>>> import numpy as np
>>> from numpy import linalg as LA
>>> np.set_printoptions(precision=3, suppress=True, linewidth=120)
>>> feats = np.loadtxt("case0.csv", delimiter=",")
>>> feats
array([[0.167, 0.333, 0.167, 0.333],
       [0.   , 0.429, 0.286, 0.286],
       [0.   , 0.   , 0.667, 0.333],
       [0.25 , 0.125, 0.25 , 0.375]])
>>> proj = np.triu(np.array([[1, -1, 0, -1], [2, -1, -1, -1], [-2, 2, -2, 2], [2, 2, 1, -1]]), 1) + np.eye(4)
>>> A2 = proj @ feats @ LA.inv(proj)
>>> np.round(LA.det(A2), 3)
np.float64(0.0)
>>> proj @ feats - feats @ proj
array([[-0.25 , -0.387, -0.202, -0.494],
       [-0.25 , -0.125, -0.488, -0.851],
       [ 0.5  ,  0.25 ,  0.5  , -0.583],
       [ 0.   ,  0.25 ,  0.125, -0.125]])
>>> LA.matrix_rank(A2)
np.int64(3)
>>> np.round(np.trace(A2), 3), round(np.trace(feats), 3)
(np.float64(1.637), np.float64(1.637))
>>> np.round(np.poly(feats), 3) + 0
array([ 1.   , -1.637,  0.739, -0.102,  0.   ])
>>> np.round(LA.det(2 * feats), 3), np.round(LA.det(feats), 3)
(np.float64(0.0), np.float64(0.0))
>>> A2 = feats / LA.norm(feats, axis=1, keepdims=True)
>>> gram = A2 @ A2.T
>>> gram[0]
array([1.   , 0.92 , 0.566, 0.894])
>>> (gram - 2 * np.eye(4)).round(6).argmax(axis=1)
array([1, 0, 3, 0])
>>> gram
array([[1.   , 0.92 , 0.566, 0.894],
       [0.92 , 1.   , 0.651, 0.743],
       [0.566, 0.651, 1.   , 0.738],
       [0.894, 0.743, 0.738, 1.   ]])
>>> np.argwhere(np.triu(np.abs(gram) > 0.95, 1))
array([], shape=(0, 2), dtype=int64)
>>> round(float(np.degrees(np.arccos(np.clip(gram[0, 2], -1, 1)))), 3)
55.55
>>> np.argsort(-LA.norm(gram, axis=0).round(6), kind="stable")[:3]
array([0, 3, 1])
>>> LA.matrix_rank(gram, rtol=0.1)
np.int64(2)
>>> [round(float(x), 3) for x in LA.svd(gram, compute_uv=False)[:3]]
[3.267, 0.492, 0.241]
>>> U, sigma, Vt = LA.svd(feats)
>>> vecs = Vt[:(sigma > 1e-8).sum()]
>>> rng = np.random.default_rng(633)
>>> x = feats[1] + -3 * feats[2] + rng.integers(2) * np.eye(4)[1]
>>> x
array([ 0.   ,  1.429, -1.714, -0.714])
>>> np.allclose(vecs.T @ vecs @ x, x)
False
>>> LA.matrix_rank(np.vstack([feats, x]))
np.int64(4)
>>> round(LA.norm(x - vecs.T @ vecs @ x), 3)
np.float64(0.232)
>>> vecs.T @ vecs
array([[ 0.662, -0.135, -0.203,  0.405],
       [-0.135,  0.946, -0.081,  0.162],
       [-0.203, -0.081,  0.878,  0.243],
       [ 0.405,  0.162,  0.243,  0.514]])
>>> J = np.load("run3.npy")
>>> J
array([[ -1.6,  -0.5,  28. ],
       [  0.7,   0.8, -14. ],
       [ -2. ,   0.6,  20. ],
       [  0.4,   0.4,  20. ],
       [ -0.4,   1.3, -42. ],
       [  0.3,  -0.5, -20. ],
       [ -1.3,  -0.4, -22. ],
       [  1.4,   1.5,  26. ]])
>>> # column 2 dominates
>>> x = np.array([-1, 0, -2])
>>> y = J @ x
>>> y
array([-54.4,  27.3, -38. , -40.4,  84.4,  39.7,  45.3, -53.4])
>>> np.round(LA.lstsq(J, y)[0], 3) + 0
array([-1.,  0., -2.])
>>> y = y + 0.02 * rng.normal(size=8)
>>> y
array([-54.395,  27.264, -37.998, -40.413,  84.367,  39.709,  45.3  , -53.395])
>>> coef, *_ = LA.lstsq(J, y)
>>> coef.round()
array([-1., -0., -2.])
>>> round(float(LA.norm(y - J @ coef)), 3)
0.033
>>> round(float(LA.norm(J) ** 2 / LA.norm(J, 2) ** 2), 3)
1.003
>>> round(LA.norm(J, "nuc"), 3)
np.float64(77.114)
>>> round(np.log10(LA.cond(J)))
2
>>> np.round(np.abs(LA.svd(J)[2][-1]), 3) + 0
array([0.345, 0.939, 0.   ])
>>> LA.matrix_rank(J, rtol=0.1)
np.int64(1)
>>> LA.cond(J) > 100
np.False_
>>> round(LA.norm(J, 2) / LA.norm(J), 3)
np.float64(0.998)
>>> X = np.load("out11.npy")
>>> X
array([[0., 0., 0., 0., 3.],
       [0., 0., 0., 0., 1.],
       [0., 0., 0., 0., 3.],
       [0., 0., 0., 0., 1.],
       [3., 1., 3., 1., 0.]])
>>> # rows and columns are dependent
>>> np.all(LA.eigvalsh(X) > 0)
np.False_
>>> [round(float(LA.det(X[:i, :i])), 2) + 0 for i in range(1, 6)]
[0.0, 0.0, 0.0, 0.0, 0.0]
>>> np.argsort(-LA.norm(X, axis=0).round(6), kind="stable")[:3]
array([4, 0, 2])
>>> [round(float(x), 3) for x in LA.svd(X, compute_uv=False)[:3]]
[4.472, 4.472, 0.0]
>>> A2 = X / np.sqrt((X ** 2).mean(axis=1, keepdims=True))
>>> LA.matrix_rank(A2) == LA.matrix_rank(X)
np.True_
>>> A2[0]
array([0.   , 0.   , 0.   , 0.   , 2.236])
>>> X - X.mean(axis=1, keepdims=True)
array([[-0.6, -0.6, -0.6, -0.6,  2.4],
       [-0.2, -0.2, -0.2, -0.2,  0.8],
       [-0.6, -0.6, -0.6, -0.6,  2.4],
       [-0.2, -0.2, -0.2, -0.2,  0.8],
       [ 1.4, -0.6,  1.4, -0.6, -1.6]])
>>> U, sigma, Vt = LA.svd(X)
>>> np.argmax(sigma[:-1] / (sigma[1:] + 1e-6)) + 1
np.int64(2)
>>> A2 = U[:, :2] @ np.diag(sigma[:2]) @ Vt[:2]
>>> A2
array([[0., 0., 0., 0., 3.],
       [0., 0., 0., 0., 1.],
       [0., 0., 0., 0., 3.],
       [0., 0., 0., 0., 1.],
       [3., 1., 3., 1., 0.]])
>>> LA.matrix_rank(A2)
np.int64(2)
>>> np.round(LA.norm(X - A2, 2), 3), sigma[2]
(np.float64(0.0), np.float64(0.0))
>>> evals, vecs = LA.eigh(X)
>>> np.round(LA.eigvalsh(X @ X), 3) + 0
array([ 0.,  0.,  0., 20., 20.])
>>> np.round(vecs.T @ X @ vecs, 3) + 0
array([[-4.472,  0.   ,  0.   ,  0.   ,  0.   ],
       [ 0.   ,  0.   ,  0.   ,  0.   ,  0.   ],
       [ 0.   ,  0.   ,  0.   ,  0.   ,  0.   ],
       [ 0.   ,  0.   ,  0.   ,  0.   ,  0.   ],
       [ 0.   ,  0.   ,  0.   ,  0.   ,  4.472]])
>>> LA.svd(X, compute_uv=False)
array([4.472, 4.472, 0.   , 0.   , 0.   ])
>>> np.abs(vecs[:, -1]).round(6).argmax()
np.int64(4)
>>> M = np.array([[-0.5, 1.0, -0.2, 0.7, 0.2, -0.1, 1.2, 0.8],
...     [1.0, -0.3, -1.3, 1.7, 0.4, -0.6, -0.1, 0.2],
...     [0.0, 1.4, -0.1, 0.5, 0.4, 0.3, -0.3, -0.3],
...     [-0.4, 0.1, -1.0, 1.1, 0.2, -1.0, 0.6, 0.3],
...     [0.8, 0.3, -1.5, 0.9, -0.4, 0.6, 0.5, -1.4],
...     [1.6, 0.2, -0.4, 0.6, 1.8, -0.9, -0.7, -1.1]])
>>> M
array([[-0.5,  1. , -0.2,  0.7,  0.2, -0.1,  1.2,  0.8],
       [ 1. , -0.3, -1.3,  1.7,  0.4, -0.6, -0.1,  0.2],
       [ 0. ,  1.4, -0.1,  0.5,  0.4,  0.3, -0.3, -0.3],
       [-0.4,  0.1, -1. ,  1.1,  0.2, -1. ,  0.6,  0.3],
       [ 0.8,  0.3, -1.5,  0.9, -0.4,  0.6,  0.5, -1.4],
       [ 1.6,  0.2, -0.4,  0.6,  1.8, -0.9, -0.7, -1.1]])
>>> A2 = np.array([[0, 0, -1], [2, 3, 2], [0, -1, 3]])
>>> LA.matrix_rank(np.vstack([J, A2.T]))
np.int64(3)
>>> LA.matrix_rank(J @ A2)
np.int64(3)
>>> np.einsum("ij->j", J)
array([-2.5,  3.2, -4. ])
>>> np.vstack([J, A2.T]).shape
(11, 3)
>>> A2 = M / LA.norm(M, axis=1, keepdims=True)
>>> gram = A2 @ A2.T
>>> round(float(np.degrees(np.arccos(np.clip(gram[1, 0], -1, 1)))), 3)
80.326
>>> LA.norm(A2, axis=1)
array([1., 1., 1., 1., 1., 1.])
>>> gram[1]
array([0.168, 1.   , 0.125, 0.696, 0.524, 0.563])
>>> (gram - 2 * np.eye(6)).round(6).argmax(axis=1)
array([3, 3, 0, 1, 1, 1])
>>> A2 = np.array([[1, 5, 5],
...     [-2, -2, 1],
...     [-4, -1, 1],
...     [-2, 0, 5],
...     [-1, -4, 1],
...     [4, -3, 2],
...     [-2, -1, -3],
...     [-4, 0, -2]])
>>> np.vstack([M, A2.T]).shape
(9, 8)
>>> LA.matrix_rank(M @ A2)
np.int64(3)
>>> np.round(A2.T @ M.T, 3) + 0
array([[-9.3,  0. , -0.8, -5.4, 11.8,  2. ],
       [-6. ,  7.2, -4.9,  0.4,  4.2,  4.2],
       [-3.4, 11. ,  6.3, -1.6,  9.4, 15.1]])
>>> LA.matrix_rank(np.vstack([M, A2.T]))
np.int64(8)
>>> x = np.array([9, 9, 8, 3, 7, 5, 9, 2])
>>> h = np.maximum(M @ x, 0)
>>> np.flatnonzero(h > 1e-9)
array([0, 1, 2, 4, 5])
>>> M.T @ h
array([ 16.19,  41.86, -14.99,  31.36,  34.42,  -9.18,   8.81,  -8.93])
>>> h
array([18.3,  0.3, 14.3,  0. ,  2.5, 14.4])
>>> T = np.stack([M, 2 * M, M[::-1]])
>>> T.shape
(3, 6, 8)
>>> T.sum(axis=0)
array([[ 0.1,  3.2, -1. ,  2.7,  2.4, -1.2,  2.9,  1.3],
       [ 3.8, -0.6, -5.4,  6. ,  0.8, -1.2,  0.2, -0.8],
       [-0.4,  4.3, -1.3,  2.6,  1.4, -0.1, -0.3, -0.6],
       [-1.2,  1.7, -3.1,  3.8,  1. , -2.7,  1.5,  0.6],
       [ 3.4,  0.6, -5.8,  4.4, -0.8,  1.2,  1.4, -4. ],
       [ 4.3,  1.6, -1.4,  2.5,  5.6, -2.8, -0.9, -2.5]])
>>> np.einsum("bij,cij->bc", T, T)
array([[ 32.06,  64.12,   4.54],
       [ 64.12, 128.24,   9.08],
       [  4.54,   9.08,  32.06]])
>>> K = np.load("test10.npy")
>>> K
array([[-0.55 , -3.78 ,  6.312, -3.152, -3.61 ,  1.013, -1.883],
       [-0.248, -3.566,  5.866, -3.882, -4.22 , -1.452, -2.862],
       [ 0.059, -5.344,  6.427, -2.717, -2.387,  0.467, -3.572],
       [ 1.01 , -1.509,  3.824, -2.02 , -2.27 ,  0.3  , -2.46 ],
       [-0.383, -2.224,  5.491, -6.005, -1.138,  1.216, -0.978],
       [ 0.726, -2.062,  7.218, -2.188, -4.161,  1.453, -4.215],
       [-0.362, -4.702,  7.039, -2.221, -3.69 , -1.04 , -1.629],
       [ 0.012, -4.101,  6.573, -2.858, -2.545,  1.072, -1.726],
       [ 0.534, -2.439,  5.071, -3.199, -2.803, -0.885, -1.841],
       [-0.345, -4.356,  5.561, -2.428, -0.757,  0.163, -2.201],
       [ 0.872, -2.362,  5.741, -3.251, -1.269,  0.226, -2.791],
       [ 0.328, -2.718,  6.446, -0.548, -3.7  , -0.554, -2.996],
       [-0.613, -3.075,  6.8  , -2.417, -3.299,  2.109, -2.54 ],
       [-0.806, -4.312,  4.815, -2.982, -2.089,  1.1  , -4.363],
       [-0.286, -2.75 ,  4.547, -2.565, -5.921, -0.716, -2.364],
       [ 0.113, -1.31 ,  5.878, -2.479, -3.036, -0.314, -2.234],
       [-0.43 , -1.243,  4.404, -4.66 , -2.591, -0.698, -2.572],
       [ 0.049, -2.126,  5.987, -2.891, -2.335, -1.771, -3.009],
       [-0.457, -1.689,  5.076, -0.456, -2.181, -0.616, -2.843]])
>>> x = np.array([3, 3, 9, 3, 4, 7, 3])
>>> np.sign((K @ x).round(6))
array([ 1., -1.,  1.,  1.,  1.,  1.,  1.,  1.,  1.,  1.,  1.,  1.,  1.,  1., -1.,  1., -1.,  1.,  1.])
>>> K @ np.eye(7)[3]
array([-3.152, -3.882, -2.717, -2.02 , -6.005, -2.188, -2.221, -2.858, -3.199, -2.428, -3.251, -0.548, -2.417, -2.982,
       -2.565, -2.479, -4.66 , -2.891, -0.456])
>>> (K @ x).argmax()
np.int64(12)
